In [1]: import numpy as np

In [2]: import numpy.linalg as la

In [3]: np.set_printoptions(precision=2, suppress=True, linewidth=140)

In [4]: rd = lambda a: np.round(a, 2) + 0

In [5]: m1 = np.array([[-1.0, 0.0, 2.0, 2.0],
   ...:     [0.0, 3.0, 0.0, 0.0],
   ...:     [-12.0, 0.0, 9.0, 6.0],
   ...:     [8.0, 0.0, -4.0, -1.0]])

In [6]: left, sv, Vh = la.svd(m1)

In [7]: rd(sv)
Out[7]: array([18.49,  3.  ,  3.  ,  0.16])

In [8]: A2 = left[:, :3] @ np.diag(sv[:3]) @ Vh[:3]

In [9]: rd(np.abs(m1 - A2).max())
Out[9]: np.float64(0.1)

In [10]: la.matrix_rank(m1, rtol=0.05)
Out[10]: np.int64(3)

In [11]: (m1 + m1.T) / 2
Out[11]: 
array([[-1.,  0., -5.,  5.],
       [ 0.,  3.,  0.,  0.],
       [-5.,  0.,  9.,  1.],
       [ 5.,  0.,  1., -1.]])

In [12]: rd(np.abs(la.eigvals(m1)).max())
Out[12]: np.float64(3.0)

In [13]: rd(np.sort(np.abs(la.eigvals(m1))))
Out[13]: array([1., 3., 3., 3.])

In [14]: m1 @ m1
Out[14]: 
array([[ -7.,   0.,   8.,   8.],
       [  0.,   9.,   0.,   0.],
       [-48.,   0.,  33.,  24.],
       [ 32.,   0., -16.,  -7.]])

In [15]: C2 = m1.T @ m1

In [16]: rd(la.eigvalsh(C2)[::-1])
Out[16]: array([341.97,   9.  ,   9.  ,   0.03])

In [17]: rd(la.svd(m1, compute_uv=False) ** 2)
Out[17]: array([341.97,   9.  ,   9.  ,   0.03])

In [18]: np.allclose(C2, C2.T)
Out[18]: True

In [19]: (m1 @ m1.T).shape
Out[19]: (4, 4)

In [20]: la.cond(m1) > 100
Out[20]: np.True_

In [21]: [round(float(x), 2) for x in la.svd(m1, compute_uv=False)[:3]]
Out[21]: [18.49, 3.0, 3.0]

In [22]: np.argsort(-la.norm(m1, axis=0).round(6), kind="stable")[:3]
Out[22]: array([0, 2, 3])

In [23]: rd(la.norm(m1, 2) / la.norm(m1))
Out[23]: np.float64(0.97)

In [24]: round(np.log10(la.cond(m1)))
Out[24]: 2

In [25]: la.matrix_rank(m1, rtol=0.1)
Out[25]: np.int64(3)

In [26]: ev, vecs = la.eig(m1)

In [27]: rd(np.prod(ev))
Out[27]: np.float64(27.0)

In [28]: rd(m1 @ vecs[:, 0] - ev[0] * vecs[:, 0])
Out[28]: array([0., 0., 0., 0.])

In [29]: rd(np.sort(la.eigvals(m1.T)))
Out[29]: array([1., 3., 3., 3.])

In [30]: rd(ev)
Out[30]: array([1., 3., 3., 3.])

In [31]: rd(np.sort(la.eigvals(m1 @ m1)))
Out[31]: array([1., 9., 9., 9.])

In [32]: F = np.array([[1, 0, 0, 0, 0, 0, 0],
    ...:     [-5, 1, 0, 0, 0, 0, 0],
    ...:     [9, 2, 1, 0, 0, 0, 0],
    ...:     [3, -4, -7, 1, 0, 0, 0],
    ...:     [-9, 2, -2, -7, 1, 0, 0],
    ...:     [5, 8, -5, 8, -6, 1, 0],
    ...:     [-4, -2, 8, 6, 4, 8, 1]])

In [33]: F
Out[33]: 
array([[ 1,  0,  0,  0,  0,  0,  0],
       [-5,  1,  0,  0,  0,  0,  0],
       [ 9,  2,  1,  0,  0,  0,  0],
       [ 3, -4, -7,  1,  0,  0,  0],
       [-9,  2, -2, -7,  1,  0,  0],
       [ 5,  8, -5,  8, -6,  1,  0],
       [-4, -2,  8,  6,  4,  8,  1]])

In [34]: # triangular: eigenvalues sit on the diagonal

In [35]: r0 = np.array([2, 2, 1])

In [36]: np.cross(F[5, :3], F[3, :3])
Out[36]: array([-76,  20, -44])

In [37]: np.array([np.convolve(row, r0, "same") for row in F])
Out[37]: 
array([[  2,   1,   0,   0,   0,   0,   0],
       [ -8,  -3,   1,   0,   0,   0,   0],
       [ 22,  15,   4,   1,   0,   0,   0],
       [ -2, -19, -16,  -5,   1,   0,   0],
       [-14,  -9, -16, -14,  -5,   1,   0],
       [ 26,  11,  14,  -1,  -2,  -4,   1],
       [-12,   8,  26,  28,  30,  22,  10]])

In [38]: np.convolve(F[5], r0)
Out[38]: array([10, 26, 11, 14, -1, -2, -4,  1,  0])

In [39]: left, sv, Vh = la.svd(F, full_matrices=False)

In [40]: rd(np.cumsum(sv ** 2) / np.sum(sv ** 2))
Out[40]: array([0.46, 0.74, 0.9 , 0.98, 1.  , 1.  , 1.  ])

In [41]: rd(sv / sv[0])
Out[41]: array([1.  , 0.8 , 0.59, 0.42, 0.2 , 0.03, 0.  ])

In [42]: (sv > 1e-8).sum()
Out[42]: np.int64(7)

In [43]: rd(sv)
Out[43]: array([18.4 , 14.64, 10.83,  7.7 ,  3.66,  0.48,  0.  ])

In [44]: rd(left.T @ left)
Out[44]: 
array([[1., 0., 0., 0., 0., 0., 0.],
       [0., 1., 0., 0., 0., 0., 0.],
       [0., 0., 1., 0., 0., 0., 0.],
       [0., 0., 0., 1., 0., 0., 0.],
       [0., 0., 0., 0., 1., 0., 0.],
       [0., 0., 0., 0., 0., 1., 0.],
       [0., 0., 0., 0., 0., 0., 1.]])

In [45]: rd(left.T @ F @ Vh.T)
Out[45]: 
array([[18.4 ,  0.  ,  0.  ,  0.  ,  0.  ,  0.  ,  0.  ],
       [ 0.  , 14.64,  0.  ,  0.  ,  0.  ,  0.  ,  0.  ],
       [ 0.  ,  0.  , 10.83,  0.  ,  0.  ,  0.  ,  0.  ],
       [ 0.  ,  0.  ,  0.  ,  7.7 ,  0.  ,  0.  ,  0.  ],
       [ 0.  ,  0.  ,  0.  ,  0.  ,  3.66,  0.  ,  0.  ],
       [ 0.  ,  0.  ,  0.  ,  0.  ,  0.  ,  0.48,  0.  ],
       [ 0.  ,  0.  ,  0.  ,  0.  ,  0.  ,  0.  ,  0.  ]])

In [46]: left, sv, Vh = la.svd(F)

In [47]: np.argmax(sv[:-1] / (sv[1:] + 1e-6)) + 1
Out[47]: np.int64(6)

In [48]: rd(sv)
Out[48]: array([18.4 , 14.64, 10.83,  7.7 ,  3.66,  0.48,  0.  ])

In [49]: A2 = left[:, :6] @ np.diag(sv[:6]) @ Vh[:6]

In [50]: rd(la.norm(F - A2, 2)), rd(sv[6])
Out[50]: (np.float64(0.0), np.float64(0.0))

In [51]: la.matrix_rank(A2)
Out[51]: np.int64(6)

In [52]: rd(la.norm(F - A2) / la.norm(F))
Out[52]: np.float64(0.0)

In [53]: blk = np.stack([F, 4 * F, F[::-1]])

In [54]: la.matrix_rank(blk)
Out[54]: array([7, 7, 7])

In [55]: np.einsum("bij,cij->bc", blk, blk)
Out[55]: 
array([[  743,  2972,  -125],
       [ 2972, 11888,  -500],
       [ -125,  -500,   743]])

In [56]: rd(la.norm(blk, axis=(1, 2)))
Out[56]: array([ 27.26, 109.03,  27.26])

In [57]: rd(la.det(blk))
Out[57]: array([    1., 16384.,    -1.])

In [58]: (blk @ F.T).shape
Out[58]: (3, 7, 7)

In [59]: X = np.load("case12.npy")

In [60]: X
Out[60]: 
array([[-2, -3, -4, -6],
       [-2, -3, -4, -6],
       [-2, -3, -4, -6],
       [-2, -3, -4, -6]])

In [61]: # rows 0 and 1 are equal

In [62]: A2 = X / la.norm(X, axis=1, keepdims=True)

In [63]: C2 = A2 @ A2.T

In [64]: rd(la.norm(A2, axis=1))
Out[64]: array([1., 1., 1., 1.])

In [65]: C2[3]
Out[65]: array([1., 1., 1., 1.])

In [66]: np.argwhere(np.triu(np.abs(C2) > 0.95, 1))
Out[66]: 
array([[0, 1],
       [0, 2],
       [0, 3],
       [1, 2],
       [1, 3],
       [2, 3]])

In [67]: r0 = np.array([9, 8, 0, 5, 0, 0, 9, 8]) + 0.5

In [68]: mat = np.outer(r0, r0) / (r0 @ r0)

In [69]: rd(mat)
Out[69]: 
array([[0.25, 0.23, 0.01, 0.15, 0.01, 0.01, 0.25, 0.23],
       [0.23, 0.2 , 0.01, 0.13, 0.01, 0.01, 0.23, 0.2 ],
       [0.01, 0.01, 0.  , 0.01, 0.  , 0.  , 0.01, 0.01],
       [0.15, 0.13, 0.01, 0.08, 0.01, 0.01, 0.15, 0.13],
       [0.01, 0.01, 0.  , 0.01, 0.  , 0.  , 0.01, 0.01],
       [0.01, 0.01, 0.  , 0.01, 0.  , 0.  , 0.01, 0.01],
       [0.25, 0.23, 0.01, 0.15, 0.01, 0.01, 0.25, 0.23],
       [0.23, 0.2 , 0.01, 0.13, 0.01, 0.01, 0.23, 0.2 ]])

In [70]: rk = la.matrix_rank(mat)

In [71]: rk
Out[71]: np.int64(1)

In [72]: N = la.svd(mat)[2][rk:].T

In [73]: N.shape
Out[73]: (8, 7)

In [74]: [int(la.matrix_rank(mat[:i])) for i in range(1, len(mat) + 1)]
Out[74]: [1, 1, 1, 1, 1, 1, 1, 1]

In [75]: la.matrix_rank(mat.T @ mat), la.matrix_rank(mat @ mat.T)
Out[75]: (np.int64(1), np.int64(1))

In [76]: rd(N @ N.T)
Out[76]: 
array([[ 0.75, -0.23, -0.01, -0.15, -0.01, -0.01, -0.25, -0.23],
       [-0.23,  0.8 , -0.01, -0.13, -0.01, -0.01, -0.23, -0.2 ],
       [-0.01, -0.01,  1.  , -0.01,  0.  ,  0.  , -0.01, -0.01],
       [-0.15, -0.13, -0.01,  0.92, -0.01, -0.01, -0.15, -0.13],
       [-0.01, -0.01,  0.  , -0.01,  1.  ,  0.  , -0.01, -0.01],
       [-0.01, -0.01,  0.  , -0.01,  0.  ,  1.  , -0.01, -0.01],
       [-0.25, -0.23, -0.01, -0.15, -0.01, -0.01,  0.75, -0.23],
       [-0.23, -0.2 , -0.01, -0.13, -0.01, -0.01, -0.23,  0.8 ]])

In [77]: np.allclose(mat @ N, 0)
Out[77]: True

In [78]: [int(la.matrix_rank(np.delete(mat, i, axis=0))) for i in range(8)]
Out[78]: [1, 1, 1, 1, 1, 1, 1, 1]
